% ipython --no-banner

In [1]: import numpy as np

In [2]: from numpy import linalg as LA

In [3]: np.set_printoptions(precision=2, suppress=True, linewidth=100, floatmode="fixed")

In [4]: mat = np.load("block0.npy")

In [5]: mat
Out[5]: 
array([[-7, -1, -3,  1,  0,  2,  1, -6,  3, -4],
       [-1, -7, -1, -3,  1,  0,  2,  1, -6,  3],
       [-3, -1, -7, -1, -3,  1,  0,  2,  1, -6],
       [ 1, -3, -1, -7, -1, -3,  1,  0,  2,  1],
       [ 0,  1, -3, -1, -7, -1, -3,  1,  0,  2],
       [ 2,  0,  1, -3, -1, -7, -1, -3,  1,  0],
       [ 1,  2,  0,  1, -3, -1, -7, -1, -3,  1],
       [-6,  1,  2,  0,  1, -3, -1, -7, -1, -3],
       [ 3, -6,  1,  2,  0,  1, -3, -1, -7, -1],
       [-4,  3, -6,  1,  2,  0,  1, -3, -1, -7]])

In [6]: u = np.array([1, 3, -3, -3, 0, 0, 1, 1, 3, 3])

In [7]: out = mat + np.outer(u, np.eye(10)[8])

In [8]: round(LA.det(out) / LA.det(mat), 2), np.round(1 + LA.solve(mat, u)[8], 2)
Out[8]: (np.float64(0.45), np.float64(0.45))

In [9]: LA.matrix_rank(LA.inv(out) - LA.inv(mat), tol=1e-8)
Out[9]: np.int64(1)

In [10]: out
Out[10]: 
array([[-7.00, -1.00, -3.00,  1.00,  0.00,  2.00,  1.00, -6.00,  4.00, -4.00],
       [-1.00, -7.00, -1.00, -3.00,  1.00,  0.00,  2.00,  1.00, -3.00,  3.00],
       [-3.00, -1.00, -7.00, -1.00, -3.00,  1.00,  0.00,  2.00, -2.00, -6.00],
       [ 1.00, -3.00, -1.00, -7.00, -1.00, -3.00,  1.00,  0.00, -1.00,  1.00],
       [ 0.00,  1.00, -3.00, -1.00, -7.00, -1.00, -3.00,  1.00,  0.00,  2.00],
       [ 2.00,  0.00,  1.00, -3.00, -1.00, -7.00, -1.00, -3.00,  1.00,  0.00],
       [ 1.00,  2.00,  0.00,  1.00, -3.00, -1.00, -7.00, -1.00, -2.00,  1.00],
       [-6.00,  1.00,  2.00,  0.00,  1.00, -3.00, -1.00, -7.00,  0.00, -3.00],
       [ 3.00, -6.00,  1.00,  2.00,  0.00,  1.00, -3.00, -1.00, -4.00, -1.00],
       [-4.00,  3.00, -6.00,  1.00,  2.00,  0.00,  1.00, -3.00,  2.00, -7.00]])

In [11]: out = np.array([[-5, -1, -3, 5, 2, -4, 0, 3, -5, 5],
    ...:     [-1, -1, 3, -2, -3, 3, 4, 4, -2, -4],
    ...:     [3, -5, 2, 1, -4, 1, 1, 2, 4, 4],
    ...:     [0, 2, 2, -2, 5, -2, -1, 0, 3, -1],
    ...:     [4, 1, -3, -5, -5, -1, -5, -1, -5, 3],
    ...:     [5, 3, 2, -2, 5, -1, -1, -5, -1, 5],
    ...:     [3, 5, 5, -5, -4, 1, 1, -4, -4, -2],
    ...:     [-5, -1, 1, 4, 3, 1, 1, 5, -5, -1],
    ...:     [3, 3, -4, -4, 2, 4, 1, -3, 0, -5],
    ...:     [5, 0, -4, 5, 4, 4, -5, -2, 1, -4]])

In [12]: F = np.tril(out)

In [13]: F
Out[13]: 
array([[-5,  0,  0,  0,  0,  0,  0,  0,  0,  0],
       [-1, -1,  0,  0,  0,  0,  0,  0,  0,  0],
       [ 3, -5,  2,  0,  0,  0,  0,  0,  0,  0],
       [ 0,  2,  2, -2,  0,  0,  0,  0,  0,  0],
       [ 4,  1, -3, -5, -5,  0,  0,  0,  0,  0],
       [ 5,  3,  2, -2,  5, -1,  0,  0,  0,  0],
       [ 3,  5,  5, -5, -4,  1,  1,  0,  0,  0],
       [-5, -1,  1,  4,  3,  1,  1,  5,  0,  0],
       [ 3,  3, -4, -4,  2,  4,  1, -3,  0,  0],
       [ 5,  0, -4,  5,  4,  4, -5, -2,  1, -4]])

In [14]: vec = np.array([0, 6, -4, -8, -6, -5, 3, 6, -7, 0])

In [15]: h1 = np.maximum(F @ vec, 0)

In [16]: h1
Out[16]: array([ 0,  0,  0, 20, 88,  1, 72,  0, 19,  0])

In [17]: np.maximum(F @ vec, 0) - np.maximum(-F @ vec, 0)
Out[17]: array([   0,   -6,  -38,   20,   88,    1,   72,  -32,   19, -102])

In [18]: np.tanh(F @ vec)
Out[18]: array([ 0.00, -1.00, -1.00,  1.00,  1.00,  0.76,  1.00, -1.00,  1.00, -1.00])

In [19]: F * (h1 > 1e-9)[:, None]
Out[19]: 
array([[ 0,  0,  0,  0,  0,  0,  0,  0,  0,  0],
       [ 0,  0,  0,  0,  0,  0,  0,  0,  0,  0],
       [ 0,  0,  0,  0,  0,  0,  0,  0,  0,  0],
       [ 0,  2,  2, -2,  0,  0,  0,  0,  0,  0],
       [ 4,  1, -3, -5, -5,  0,  0,  0,  0,  0],
       [ 5,  3,  2, -2,  5, -1,  0,  0,  0,  0],
       [ 3,  5,  5, -5, -4,  1,  1,  0,  0,  0],
       [ 0,  0,  0,  0,  0,  0,  0,  0,  0,  0],
       [ 3,  3, -4, -4,  2,  4,  1, -3,  0,  0],
       [ 0,  0,  0,  0,  0,  0,  0,  0,  0,  0]])
